% python3 -q
>>> import numpy as np
>>> np.set_printoptions(precision=2, suppress=True, linewidth=200)
>>> rnd = lambda a: np.round(a, 2) + 0
>>> M = np.loadtxt("run10.csv", delimiter=",")
>>> print(M)
[[ -0.07   0.     0.     1.47   3.39  -0.03]
 [ -0.34   0.     0.    -4.95   0.36  -0.01]
 [ -0.33   0.     0.   -28.87  -0.08  -0.09]
 [  0.75   0.    -0.02   5.07  -1.02  -0.05]
 [ -0.5    0.    -0.01  -1.8   -1.04   0.06]
 [  0.1    0.01   0.     4.48   1.71  -0.11]
 [  0.09   0.    -0.01  -8.73   0.8   -0.05]
 [  0.27   0.     0.    11.9   -0.63   0.18]
 [ -0.07   0.     0.     4.88   0.85  -0.19]
 [  0.62   0.    -0.01  12.33   1.84  -0.02]
 [  0.69   0.    -0.01  12.16  -2.56   0.04]
 [ -0.05   0.     0.01  -4.15   0.61  -0.05]
 [  0.4    0.    -0.03   1.66  -1.01  -0.07]
 [  0.36   0.     0.    11.24  -0.37  -0.08]
 [  0.03   0.     0.01 -10.75  -1.    -0.01]
 [  0.31   0.     0.02   7.53  -0.1    0.05]
 [  0.02   0.01  -0.04   1.27  -3.16   0.08]
 [  0.38   0.    -0.02   1.48   0.88   0.08]
 [  0.16   0.     0.    -0.96  -0.06  -0.1 ]
 [  0.01   0.     0.    17.56  -2.06  -0.05]
 [ -0.34   0.     0.    -2.56   0.9   -0.08]
 [ -0.1    0.    -0.02   5.96  -0.19  -0.2 ]
 [ -0.4    0.     0.04   7.27  -1.67  -0.11]
 [  0.     0.     0.02  13.95  -0.23  -0.05]
 [ -0.39   0.     0.     8.39  -3.7    0.  ]
 [ -0.13   0.    -0.02  -4.3   -1.06   0.06]
 [  0.32   0.     0.     5.32   1.84   0.11]
 [  0.43   0.    -0.01  -8.05   4.48   0.07]
 [ -0.24   0.     0.02  -1.02  -0.56  -0.13]
 [ -0.39   0.     0.01  -3.94   0.57  -0.21]
 [ -0.23   0.     0.     9.05   0.2    0.1 ]
 [ -0.04   0.     0.02 -14.49   1.56   0.15]
 [  0.1    0.     0.02   1.74  -3.03  -0.09]
 [ -0.14   0.     0.01   5.5   -4.97   0.12]
 [  0.15   0.     0.04  -3.37  -0.28   0.13]
 [ -0.09   0.     0.02  -2.62   0.5    0.05]
 [  0.09   0.     0.01 -13.88  -0.01  -0.06]
 [  0.35   0.     0.01  -6.48   1.22   0.08]
 [  0.02   0.    -0.03   6.39  -4.34  -0.15]
 [  0.28   0.01  -0.02  -7.54   1.16  -0.12]
 [ -0.3    0.     0.02  -5.67  -2.21   0.  ]
 [  0.86   0.     0.01  13.18  -1.32  -0.04]
 [ -0.73   0.     0.    -7.23   2.27   0.04]
 [ -0.01   0.     0.01 -23.19  -1.14   0.06]
 [ -0.86   0.     0.01  22.33   1.7   -0.03]]
>>> d = np.linalg.norm(M[:, None] - M[None], axis=-1)
>>> d[44].round(6).argsort(kind="stable")[:4]
array([44, 19, 23, 41])
>>> print(rnd(d[:5, :5]))
[[ 0.    7.1  30.54  5.75  5.52]
 [ 7.1   0.   23.92 10.17  3.45]
 [30.54 23.92  0.   33.97 27.09]
 [ 5.75 10.17 33.97  0.    6.98]
 [ 5.52  3.45 27.09  6.98  0.  ]]
>>> print((d + 1e9 * np.eye(45)).round(6).argmin(axis=1))
[17 11 43 21 28 26 39 13  5 13 41 29 17  7  6 30 32 12 28 23 35  3 15 41 38 34  5 42 18 11 15 36 16 38 35 20 31 39 33 37 25  7 39  2 19]
>>> d.shape
(45, 45)
>>> np.unravel_index(d.round(6).argmax(), d.shape)
(np.int64(2), np.int64(44))
>>> print(np.flatnonzero(d[44] < d.mean() / 2))
[44]
>>> Z = M[[3, 44]].astype(float)
>>> for _ in range(6):
...     idx = np.linalg.norm(M[:, None] - Z, axis=-1).argmin(axis=1)
...     Z = np.array([M[idx == j].mean(axis=0) for j in range(2)])
... 
>>> print(idx)
[0 0 0 1 0 1 0 1 1 1 1 0 1 1 0 1 1 0 0 1 0 1 1 1 1 0 1 0 0 0 1 0 1 1 0 0 0 0 1 0 0 1 0 0 1]
>>> np.abs(Z[1] - Z[0]).argmax()
np.int64(3)
>>> print(np.bincount(idx))
[23 22]
>>> np.unravel_index(np.abs(M).argmax(), M.shape)
(np.int64(2), np.int64(3))
>>> M.shape
(45, 6)
>>> np.count_nonzero(M)
np.int64(211)
>>> J = np.array([[1.8, 0.7, 0.6, -0.3],
...     [0.9, 0.6, -0.4, -0.4],
...     [-0.5, 1.5, 1.3, 0.4],
...     [0.3, 0.2, 1.4, 0.2],
...     [-1.8, -0.9, 0.1, -1.1],
...     [2.3, 0.3, 0.2, 0.8],
...     [1.2, -0.1, -0.6, -1.0],
...     [0.0, 0.7, 0.7, -0.1],
...     [-0.8, 0.2, -1.9, -0.3]])
>>> J
array([[ 1.8,  0.7,  0.6, -0.3],
       [ 0.9,  0.6, -0.4, -0.4],
       [-0.5,  1.5,  1.3,  0.4],
       [ 0.3,  0.2,  1.4,  0.2],
       [-1.8, -0.9,  0.1, -1.1],
       [ 2.3,  0.3,  0.2,  0.8],
       [ 1.2, -0.1, -0.6, -1. ],
       [ 0. ,  0.7,  0.7, -0.1],
       [-0.8,  0.2, -1.9, -0.3]])
>>> x = np.array([-1, 1, -1, 5])
>>> a = np.maximum(J @ x, 0)
>>> rnd(J.T @ a)
array([1.67, 4.87, 1.21, 2.1 ])
>>> ang = np.deg2rad(90)
>>> data = np.eye(7)
>>> data[np.ix_([5, 4], [5, 4])] = [[np.cos(ang), -np.sin(ang)], [np.sin(ang), np.cos(ang)]]
>>> rnd(data)
array([[ 1.,  0.,  0.,  0.,  0.,  0.,  0.],
       [ 0.,  1.,  0.,  0.,  0.,  0.,  0.],
       [ 0.,  0.,  1.,  0.,  0.,  0.,  0.],
       [ 0.,  0.,  0.,  1.,  0.,  0.,  0.],
       [ 0.,  0.,  0.,  0.,  0.,  1.,  0.],
       [ 0.,  0.,  0.,  0., -1.,  0.,  0.],
       [ 0.,  0.,  0.,  0.,  0.,  0.,  1.]])
>>> hat = J @ np.linalg.solve(J.T @ J, J.T)
>>> rnd(hat @ J[:, 2])
array([ 0.6, -0.4,  1.3,  1.4,  0.1,  0.2, -0.6,  0.7, -1.9])
>>> print(rnd(hat))
[[ 0.4   0.24  0.09  0.11 -0.04  0.13  0.33  0.14 -0.14]
 [ 0.24  0.26  0.1  -0.08 -0.07  0.01  0.26  0.1   0.19]
 [ 0.09  0.1   0.7   0.13 -0.11 -0.15 -0.21  0.31  0.05]
 [ 0.11 -0.08  0.13  0.24  0.07  0.03 -0.05  0.09 -0.36]
 [-0.04 -0.07 -0.11  0.07  0.59 -0.42  0.16  0.03 -0.12]
 [ 0.13  0.01 -0.15  0.03 -0.42  0.48  0.   -0.1  -0.15]
 [ 0.33  0.26 -0.21 -0.05  0.16  0.    0.51  0.03  0.04]
 [ 0.14  0.1   0.31  0.09  0.03 -0.1   0.03  0.18 -0.02]
 [-0.14  0.19  0.05 -0.36 -0.12 -0.15  0.04 -0.02  0.64]]
>>> x = np.array([4, 0, 0, 6])
>>> target = J @ x
>>> rnd(np.linalg.solve(J.T @ J, J.T @ target))
array([4., 0., 0., 6.])
>>> rnd(np.linalg.lstsq(J, target)[0])
array([4., 0., 0., 6.])
>>> rnd(target)
array([  5.4,   1.2,   0.4,   2.4, -13.8,  14. ,  -1.2,  -0.6,  -5. ])
>>> rnd(np.linalg.pinv(J) @ J)
array([[1., 0., 0., 0.],
       [0., 1., 0., 0.],
       [0., 0., 1., 0.],
       [0., 0., 0., 1.]])
>>> rng = np.random.default_rng(37)
>>> target = target + 0.1 * rng.normal(size=9)
>>> rnd(target)
array([  5.49,   1.15,   0.27,   2.47, -13.7 ,  14.05,  -1.46,  -0.75,  -4.94])
>>> b, *_ = np.linalg.lstsq(J, target)
>>> print([round(float(np.linalg.norm(np.linalg.solve(J.T @ J + lam * np.eye(4), J.T @ target))), 2) for lam in (0, 1, 10, 100)])
[7.27, 5.95, 3.15, 0.69]
>>> b.round()
array([ 4., -0.,  0.,  6.])
>>> rnd(J.T @ (target - J @ b))
array([0., 0., 0., 0.])
>>> rnd(np.linalg.norm(target - J @ b))
np.float64(0.32)
>>> f, g = J[1], J[6]
>>> print(f @ f)
1.49
>>> p = (f @ g) / (f @ f) * f
>>> rnd(np.outer(f, g))
array([[ 1.08, -0.09, -0.54, -0.9 ],
       [ 0.72, -0.06, -0.36, -0.6 ],
       [-0.48,  0.04,  0.24,  0.4 ],
       [-0.48,  0.04,  0.24,  0.4 ]])
>>> np.linalg.matrix_rank(np.outer(f, g))
np.int64(1)
>>> rnd(p)
array([ 1.  ,  0.67, -0.45, -0.45])
>>> rnd(np.linalg.norm(f + g) ** 2 + np.linalg.norm(f - g) ** 2)
np.float64(8.6)
>>> Y = np.array([[2, 3], [-2, 2], [3, 2], [-3, 2]])
>>> print(np.vstack([J, Y.T]).shape)
(11, 4)
>>> np.linalg.matrix_rank(J @ Y)
np.int64(2)
>>> rnd(Y.T @ J.T)
array([[ 4.9,  0.6, -1.3,  3.8,  1.8,  2.2,  3.8,  1. , -6.8],
       [ 7.4,  2.3,  4.9,  4.5, -9.2,  9.5,  0.2,  2.6, -6.4]])
>>> print(rnd(np.einsum("ij,ij->i", J, J)))
[4.18 1.49 4.35 2.13 5.27 6.06 2.81 0.99 4.38]
>>> rnd(J @ Y)
array([[ 4.9,  7.4],
       [ 0.6,  2.3],
       [-1.3,  4.9],
       [ 3.8,  4.5],
       [ 1.8, -9.2],
       [ 2.2,  9.5],
       [ 3.8,  0.2],
       [ 1. ,  2.6],
       [-6.8, -6.4]])
>>> rnd(np.einsum("ik,kj->ji", J, Y))
array([[ 4.9,  0.6, -1.3,  3.8,  1.8,  2.2,  3.8,  1. , -6.8],
       [ 7.4,  2.3,  4.9,  4.5, -9.2,  9.5,  0.2,  2.6, -6.4]])
>>> arr = np.load("arr.npy")
>>> arr
array([[1.  , 0.9 , 0.81, 0.73],
       [0.9 , 1.  , 0.9 , 0.81],
       [0.81, 0.9 , 1.  , 0.9 ],
       [0.73, 0.81, 0.9 , 1.  ]])
>>> Y = arr / np.linalg.norm(arr, axis=1, keepdims=True)
>>> C2 = Y @ Y.T
>>> print(rnd(C2[1]))
[1.   1.   0.99 0.98]
>>> (C2 - 2 * np.eye(4)).round(6).argmax(axis=1)
array([1, 0, 3, 2])
>>> (np.abs(C2) > 0.9).astype(int)
array([[1, 1, 1, 1],
       [1, 1, 1, 1],
       [1, 1, 1, 1],
       [1, 1, 1, 1]])
>>> np.argwhere(np.triu(np.abs(C2) > 0.95, 1))
array([[0, 1],
       [0, 2],
       [0, 3],
       [1, 2],
       [1, 3],
       [2, 3]])
>>> C2 = arr.T @ arr
>>> print(rnd(C2))
[[3.   3.12 3.09 2.92]
 [3.12 3.28 3.26 3.09]
 [3.09 3.26 3.28 3.12]
 [2.92 3.09 3.12 3.  ]]
>>> rnd(np.diag(C2))
array([3.  , 3.28, 3.28, 3.  ])
>>> (arr @ arr.T).shape
(4, 4)
>>> x = np.array([5, 0, 7, 2])
>>> target = arr @ x
>>> b, lr = np.zeros(4), 1 / np.linalg.norm(arr, 2) ** 2
>>> for i in range(30):
...     b -= lr * arr.T @ (arr @ b - target)
...     if i % 10 == 0: print(i, round(np.linalg.norm(arr @ b - target), 2))
... 
0 0.33
10 0.33
20 0.33
>>> rnd(np.linalg.cond(arr))
np.float64(57.63)
>>> rnd(b)
array([3.43, 3.55, 3.61, 3.4 ])
>>> round(np.log10(np.linalg.cond(arr)))
2
>>> mat = np.load("data.npy")
>>> mat
array([[4, 0, 5, 0, 2, 2],
       [3, 3, 1, 2, 1, 0],
       [3, 2, 5, 2, 5, 4],
       [5, 0, 1, 1, 4, 1],
       [0, 3, 5, 2, 0, 1],
       [3, 2, 5, 2, 5, 4],
       [1, 3, 3, 5, 0, 5],
       [1, 5, 4, 4, 4, 1]])
>>> blk = np.stack([mat, 3 * mat, mat[::-1]])
>>> np.linalg.matrix_rank(blk.reshape(3, -1))
np.int64(2)
>>> np.linalg.matrix_rank(blk)
array([6, 6, 6])
>>> print(blk.shape)
(3, 8, 6)
>>> np.einsum("bij,cij->bc", blk, blk)
array([[ 466, 1398,  300],
       [1398, 4194,  900],
       [ 300,  900,  466]])
>>> blk.sum(axis=0)
array([[17,  5, 24,  4, 12,  9],
       [13, 15,  7, 13,  4,  5],
       [15, 10, 25, 10, 25, 20],
       [20,  3,  9,  6, 16,  5],
       [ 5, 12, 21,  9,  4,  5],
       [15, 10, 25, 10, 25, 20],
       [ 7, 15, 13, 22,  1, 20],
       [ 8, 20, 21, 16, 18,  6]])
>>> (blk @ mat.T).shape
(3, 8, 8)
>>> K = np.loadtxt("sample10.csv", delimiter=",")
>>> K
array([[ 0.,  0.,  0.,  0.,  0.,  1.],
       [ 0.,  0.,  0.,  0.,  9.,  0.],
       [ 0., -6.,  0.,  0.,  0.,  0.],
       [-3.,  0.,  0.,  0.,  0.,  0.],
       [ 0.,  0.,  9.,  0.,  0.,  0.],
       [ 0.,  0.,  0., -8.,  0.,  0.]])
>>> # splits into 2 blocks
>>> def softmax(z):
...     e = np.exp(z - z.max(axis=-1, keepdims=True))
...     return e / e.sum(axis=-1, keepdims=True)
... 
>>> rnd(softmax(10 * K[5]))
array([0.2, 0.2, 0.2, 0. , 0.2, 0.2])
>>> print(rnd(softmax(K[5])))
[0.2 0.2 0.2 0.  0.2 0.2]
>>> scores = K @ K.T / np.sqrt(6)
>>> softmax(scores).round(6).argmax(axis=1)
array([0, 1, 2, 3, 4, 5])
>>> print(rnd(softmax(scores + np.triu(np.full(scores.shape, -np.inf), 1))))
[[1.   0.   0.   0.   0.   0.  ]
 [0.   1.   0.   0.   0.   0.  ]
 [0.   0.   1.   0.   0.   0.  ]
 [0.02 0.02 0.02 0.93 0.   0.  ]
 [0.   0.   0.   0.   1.   0.  ]
 [0.   0.   0.   0.   0.   1.  ]]
>>> f = np.array([3, 3, -1, -3, -2, -3])
>>> Y = K + np.outer(f, np.eye(6)[0])
>>> print(rnd(np.linalg.det(Y) / np.linalg.det(K)), rnd(1 + np.linalg.solve(K, f)[0]))
2.0 2.0
>>> print(Y)
[[ 3.  0.  0.  0.  0.  1.]
 [ 3.  0.  0.  0.  9.  0.]
 [-1. -6.  0.  0.  0.  0.]
 [-6.  0.  0.  0.  0.  0.]
 [-2.  0.  9.  0.  0.  0.]
 [-3.  0.  0. -8.  0.  0.]]
>>> print(np.linalg.matrix_rank(Y - K))
1
>>> F = np.loadtxt("x.csv", delimiter=",")
>>> F
array([[ 7.,  9.,  2.,  4., 10.,  8.,  5.,  6.],
       [ 1.,  2.,  1.,  2.,  3.,  5.,  2.,  1.],
       [10.,  8., 10.,  8.,  8., 10., 12.,  7.],
       [ 0.,  0.,  5.,  4.,  4.,  5.,  2.,  0.],
       [ 6.,  8.,  4.,  7., 10., 11.,  3.,  4.],
       [ 0.,  0.,  0.,  0.,  0.,  0.,  0.,  0.],
       [ 4.,  6., 12.,  9.,  8., 12.,  6.,  4.],
       [ 7.,  4.,  0.,  2.,  2.,  1.,  7.,  6.],
       [ 2.,  3.,  0.,  0.,  2.,  0.,  3.,  5.],
       [ 1.,  2.,  1.,  2.,  3.,  5.,  2.,  1.],
       [ 5.,  1.,  0.,  2.,  0.,  1.,  4.,  1.],
       [ 0.,  0.,  5.,  4.,  4.,  5.,  2.,  0.],
       [12.,  8.,  5.,  2.,  7.,  2., 10.,  7.],
       [ 5.,  6.,  3.,  5.,  7.,  6.,  1.,  3.],
       [ 6.,  9.,  7.,  5.,  6.,  7.,  7.,  9.],
       [ 0.,  0.,  0.,  0.,  0.,  0.,  0.,  0.],
       [ 3.,  5.,  2.,  3.,  4.,  3.,  4.,  8.],
       [ 6.,  7.,  1.,  2.,  7.,  3.,  3.,  5.],
       [ 1.,  2.,  7.,  7.,  6.,  8.,  3.,  3.],
       [ 0.,  0.,  0.,  0.,  0.,  0.,  0.,  0.],
       [ 3.,  5.,  7.,  7.,  8.,  8.,  6.,  8.],
       [ 0.,  0.,  0.,  0.,  0.,  0.,  0.,  0.],
       [ 1.,  2.,  1.,  2.,  3.,  5.,  2.,  1.],
       [ 5.,  1.,  0.,  2.,  0.,  1.,  4.,  1.],
       [ 2.,  3.,  0.,  0.,  2.,  0.,  3.,  5.],
       [ 4.,  6., 11.,  8.,  9., 14.,  7.,  2.],
       [ 9.,  8.,  3.,  7.,  7.,  9., 10., 10.],
       [ 0.,  0.,  0.,  0.,  0.,  0.,  0.,  0.],
       [ 8., 10.,  7.,  6., 10., 12.,  5.,  2.],
       [ 0.,  0.,  0.,  0.,  0.,  0.,  0.,  0.],
       [ 8.,  6.,  1.,  4.,  5.,  6.,  9.,  7.],
       [13., 11.,  7.,  8., 10., 13.,  9.,  3.],
       [15., 11.,  8.,  7., 12.,  8.,  8.,  5.],
       [ 7.,  8.,  6.,  4.,  7.,  7.,  3.,  1.],
       [ 4.,  4.,  1.,  2.,  5.,  3.,  0.,  0.],
       [ 1.,  2.,  6.,  6.,  7., 10.,  4.,  1.],
       [ 6.,  6., 12.,  7., 11.,  9.,  6.,  4.]])
>>> # row 9 repeats row 1
>>> Xs = F - F.mean(axis=0)
>>> V = np.linalg.svd(Xs)[2][:7]
>>> Y = Xs - Xs @ V.T @ V
>>> rnd((Xs @ V.T).std(axis=0))
array([8.45, 4.09, 2.37, 1.93, 1.55, 0.86, 0.75])
>>> print(rnd(Y.std(axis=0)))
[0.04 0.05 0.02 0.05 0.01 0.04 0.04 0.04]
>>> np.linalg.norm(Y, axis=1).round(6).argmax()
np.int64(2)
